$ python3 -q
>>> import numpy as np
>>> np.set_printoptions(precision=2, suppress=True, linewidth=200)
>>> tidy = lambda a: np.round(a, 2) + 0
>>> K = np.loadtxt("dump.csv", delimiter=",")
>>> print(K)
[[0. 0. 0.]
 [0. 0. 2.]
 [0. 2. 0.]]
>>> # 2 groups of indices that never mix
>>> vals, evecs = np.linalg.eigh(K)
>>> print(vals.sum(), np.trace(K))
0.0 0.0
>>> print(np.abs(evecs[:, -1]).round(6).argmax())
1
>>> print(tidy(np.linalg.eigvalsh(K @ K)))
[0. 4. 4.]
>>> print(np.flatnonzero(np.linalg.matrix_power((K != 0) + (K.T != 0) + np.eye(3), 3)[2]))
[1 2]
>>> print(K @ K)
[[0. 0. 0.]
 [0. 4. 0.]
 [0. 0. 4.]]
>>> print(tidy(np.linalg.det(K)))
0.0
>>> print(np.all(np.linalg.eigvalsh(K) > 0))
False
>>> left, s, vt = np.linalg.svd(K)
>>> print(s)
[2. 2. 0.]
>>> A2 = left[:, :2] @ np.diag(s[:2]) @ vt[:2]
>>> print(tidy(np.linalg.norm(K - A2, 2)), s[2])
0.0 0.0
>>> print(A2)
[[0. 0. 0.]
 [0. 0. 2.]
 [0. 2. 0.]]
>>> cov = K.T @ K
>>> print(tidy(np.linalg.svd(K, compute_uv=False) ** 2))
[4. 4. 0.]
>>> print(np.allclose(cov, cov.T))
True
>>> print((K @ K.T).shape)
(3, 3)
>>> print(cov)
[[0. 0. 0.]
 [0. 4. 0.]
 [0. 0. 4.]]
>>> print(np.trace(cov), (K ** 2).sum())
8.0 8.0
>>> m1 = np.load("run0.npy")
>>> print(m1)
[[26  3  8 16  3]
 [21  2  6 13  2]
 [ 0  0  0  0  0]
 [24  6  7 13  3]
 [28 17  8 10  5]
 [ 0  0  0  0  0]
 [ 0  0  0  0  0]
 [21 19  5  4  4]
 [ 0  0  0  4  0]
 [18 15  4  4  3]
 [16 18  3  1  3]
 [ 0  0  0  0  0]
 [23 16  6  7  4]
 [12  7  2  4  1]
 [32 11 10 16  5]
 [ 6  0  1 13  0]
 [28 17  8 10  5]
 [ 0  0  0  0  0]
 [ 0  0  0  0  0]
 [35 15 11 16  6]
 [ 1  0  0  1  0]
 [ 0  0  0  4  0]
 [ 0  0  0  0  0]
 [ 0  0  0  0  0]
 [36 22 11 13  7]
 [ 0  0  0  0  0]]
>>> blk = np.stack([m1, 3 * m1, m1[::-1]])
>>> print(np.einsum("bij,cij->bc", blk, blk))
[[ 13927  41781   4958]
 [ 41781 125343  14874]
 [  4958  14874  13927]]
>>> print(blk.shape)
(3, 26, 5)
>>> Xc = m1 - m1.mean(axis=0)
>>> left, s, vt = np.linalg.svd(Xc, full_matrices=False)
>>> print(np.abs(left[:, 0]).argmax())
24
>>> print(np.linalg.matrix_rank(Xc))
5
>>> print(tidy(vt[0] * np.sign(vt[0, np.abs(vt[0]).argmax()])))
[0.81 0.42 0.24 0.3  0.14]
>>> D = np.linalg.norm(m1[:, None] - m1[None], axis=-1)
>>> print(D.shape)
(26, 26)
>>> print(np.flatnonzero(D[22] < D.mean() / 2))
[ 2  5  6  8 11 17 18 20 21 22 23 25]
>>> print(np.unravel_index(D.round(6).argmax(), D.shape))
(np.int64(2), np.int64(24))
>>> print((D + 1e9 * np.eye(26)).round(6).argmin(axis=1))
[ 3  3  5  0 16  2  2 12 21 10  9  2  7  9 19  8  4  2  2 14  2  8  2  2 19  2]
>>> print(D.mean(axis=1).argmax())
24
>>> print(np.linalg.matrix_rank(D ** 2))
7
>>> print(tidy(D[:5, :5]))
[[ 0.    6.32 31.84  4.8  15.49]
 [ 6.32  0.   25.57  5.2  17.2 ]
 [31.84 25.57  0.   28.97 35.52]
 [ 4.8   5.2  28.97  0.   12.29]
 [15.49 17.2  35.52 12.29  0.  ]]
